$ python -q
>>> import numpy as np
>>> np.set_printoptions(precision=2, suppress=True, linewidth=140, floatmode="fixed")
>>> r0 = np.array([4, -4, 3])
>>> rng = np.random.default_rng(580)
>>> X = np.outer(rng.normal(size=10), r0) + 0.05 * rng.normal(size=(10, 3))
>>> X
array([[-2.37,  2.45, -1.88],
       [ 7.01, -7.11,  5.24],
       [ 2.28, -2.37,  1.71],
       [ 6.08, -6.12,  4.51],
       [ 0.65, -0.61,  0.59],
       [ 1.51, -1.54,  1.14],
       [ 1.48, -1.53,  1.14],
       [-4.38,  4.41, -3.30],
       [ 0.37, -0.40,  0.27],
       [-2.00,  1.97, -1.52]])
>>> d = np.linalg.norm(X[:, None] - X[None], axis=-1)
>>> np.linalg.norm(X, axis=1)
array([ 3.89, 11.28,  3.71,  9.74,  1.07,  2.44,  2.42,  7.04,  0.61,  3.20])
>>> d[:5, :5]
array([[ 0.00, 15.17,  7.60, 13.63,  4.96],
       [15.17,  0.00,  7.57,  1.54, 10.21],
       [ 7.60,  7.57,  0.00,  6.03,  2.65],
       [13.63,  1.54,  6.03,  0.00,  8.67],
       [ 4.96, 10.21,  2.65,  8.67,  0.00]])
>>> np.linalg.matrix_rank(d ** 2)
np.int64(5)
>>> d[6]
array([6.31, 8.86, 1.29, 7.32, 1.36, 0.03, 0.00, 9.46, 1.81, 5.61])
>>> M, _ = np.linalg.qr(np.array([[0.1, -0.8, 0.5], [-1.4, -0.3, 0.4], [-0.7, -0.1, -0.3]]))
>>> M
array([[-0.06, -1.00,  0.05],
       [ 0.89, -0.08, -0.44],
       [ 0.45,  0.02,  0.89]])
>>> x = np.array([4, 0, 6])
>>> np.round(np.linalg.norm(x), 2), round(float(np.linalg.norm(M @ x)), 2)
(np.float64(7.21), 7.21)
>>> [p for p in range(1, 25) if np.allclose(np.linalg.matrix_power(M, p), np.eye(3))]
[]
>>> 3 - np.linalg.matrix_rank(M - np.eye(3), tol=1e-8)
np.int64(1)
>>> np.abs(np.linalg.eigvals(M))
array([1.00, 1.00, 1.00])
>>> other = np.linalg.inv(M)
>>> np.linalg.det(M) * other
array([[-0.06,  0.89,  0.45],
       [-1.00, -0.08,  0.02],
       [ 0.05, -0.44,  0.89]])
>>> np.linalg.inv(other)
array([[-0.06, -1.00,  0.05],
       [ 0.89, -0.08, -0.44],
       [ 0.45,  0.02,  0.89]])
>>> round(float(np.linalg.cond(M)), 2)
1.0
>>> np.round(M @ other, 2) + 0
array([[1.00, 0.00, 0.00],
       [0.00, 1.00, 0.00],
       [0.00, 0.00, 1.00]])
>>> (np.abs(other) > 1e-9).astype(int)
array([[1, 1, 1],
       [1, 1, 1],
       [1, 1, 1]])
>>> other = np.array([[-7, -4, -7], [2, 4, -8], [-7, 5, -7]])
>>> np.vstack([X, other.T]).shape
(13, 3)
>>> np.linalg.matrix_rank(np.vstack([X, other.T]))
np.int64(3)
>>> gram = M.T @ M
>>> np.linalg.eigvalsh(gram)[::-1]
array([1.00, 1.00, 1.00])
>>> np.linalg.matrix_rank(gram)
np.int64(3)
>>> (M @ M.T).shape
(3, 3)
>>> np.linalg.svd(M, compute_uv=False) ** 2
array([1.00, 1.00, 1.00])
>>> np.diag(gram)
array([1.00, 1.00, 1.00])
>>> F = np.loadtxt("test12.csv", delimiter=",")
>>> F.round(2) + 0
array([[ 27.71,   2.91, -24.80],
       [ 25.34,   2.52, -22.82],
       [ 24.29,   2.35, -21.94],
       [ 17.22,   1.28, -15.94],
       [  8.80,   0.24,  -8.56],
       [  8.04,   0.17,  -7.87],
       [  7.86,   0.15,  -7.70],
       [  6.97,   0.08,  -6.90],
       [  6.94,   0.07,  -6.87],
       [  5.68,  -0.02,  -5.70],
       [  3.60,  -0.13,  -3.72],
       [  0.00,   0.00,   0.00],
       [ -0.02,   0.00,   0.02],
       [ -0.23,  -0.16,   0.07],
       [ -0.26,  -0.20,   0.06],
       [ -0.41,  -0.42,  -0.01],
       [ -0.87,  -0.96,  -0.09],
       [ -1.52,  -1.59,  -0.07],
       [ -2.43,  -2.35,   0.08],
       [ -2.75,  -2.60,   0.15],
       [ -4.24,  -3.70,   0.54],
       [-15.14, -10.40,   4.74]])
>>> proj = X @ np.linalg.solve(X.T @ X, X.T)
>>> np.round(np.trace(proj), 2)
np.float64(3.0)
